% python3 -q
>>> import numpy as np
>>> from numpy import linalg as LA
>>> np.set_printoptions(precision=3, suppress=True, linewidth=140, legacy="1.25")
>>> data = np.load("a.npy")
>>> data
array([[ 5.674, -1.993, -0.993],
       [-0.882, -4.162, -3.162],
       [ 4.714, -2.048, -1.048],
       [ 1.063, -2.982, -1.982],
       [ 3.949, -4.845, -3.845],
       [ 3.268, -3.35 , -2.35 ],
       [ 6.214, -2.961, -1.961],
       [ 5.281, -1.607, -0.607],
       [ 3.032, -3.461, -2.461],
       [ 0.696, -3.924, -2.924],
       [ 5.738, -2.915, -1.915],
       [ 5.858, -1.317, -0.317],
       [ 0.716, -3.222, -2.222],
       [ 6.043, -3.045, -2.045],
       [-0.03 , -3.442, -2.442],
       [ 3.901, -3.331, -2.331],
       [ 8.765, -2.128, -1.128],
       [ 2.391, -3.709, -2.709]])
>>> P = data @ LA.solve(data.T @ data, data.T)
>>> P @ data[:, 0]
array([ 5.674, -0.882,  4.714,  1.063,  3.949,  3.268,  6.214,  5.281,  3.032,  0.696,  5.738,  5.858,  0.716,  6.043, -0.03 ,  3.901,
        8.765,  2.391])
>>> x = np.array([5, 0, 0])
>>> rhs = data @ x
>>> np.round(LA.solve(data.T @ data, data.T @ rhs), 3) + 0
array([5., 0., 0.])
>>> np.round(LA.lstsq(data, rhs)[0], 3) + 0
array([5., 0., 0.])
>>> try:
...     LA.solve(data, rhs)
... except LA.LinAlgError as e:
...     print("failed:", e)
... 
failed: Last 2 dimensions of the array must be square
>>> rng = np.random.default_rng(1447)
>>> rhs = rhs + 0.3 * rng.normal(size=18)
>>> rhs
array([28.093, -4.344, 23.594,  5.04 , 19.679, 16.652, 30.595, 26.099, 14.986,  3.401, 28.549, 29.564,  3.628, 29.974, -0.458, 19.61 ,
       43.803, 11.832])
>>> b, *_ = LA.lstsq(data, rhs)
>>> b.round()
array([ 5.,  0., -0.])
>>> np.round(data.T @ (rhs - data @ b), 3) + 0
array([0., 0., 0.])
>>> J = np.load("run5.npy")
>>> J
array([[ 0.004,  0.046,  0.004, -0.008, -0.029,  0.017,  0.029],
       [ 0.046,  0.502,  0.046, -0.091, -0.32 ,  0.183,  0.32 ],
       [ 0.004,  0.046,  0.004, -0.008, -0.029,  0.017,  0.029],
       [-0.008, -0.091, -0.008,  0.017,  0.058, -0.033, -0.058],
       [-0.029, -0.32 , -0.029,  0.058,  0.203, -0.116, -0.203],
       [ 0.017,  0.183,  0.017, -0.033, -0.116,  0.066,  0.116],
       [ 0.029,  0.32 ,  0.029, -0.058, -0.203,  0.116,  0.203]])
>>> r0 = np.array([2, -1, -3])
>>> np.cross(J[2, :3], J[5, :3])
array([0., 0., 0.])
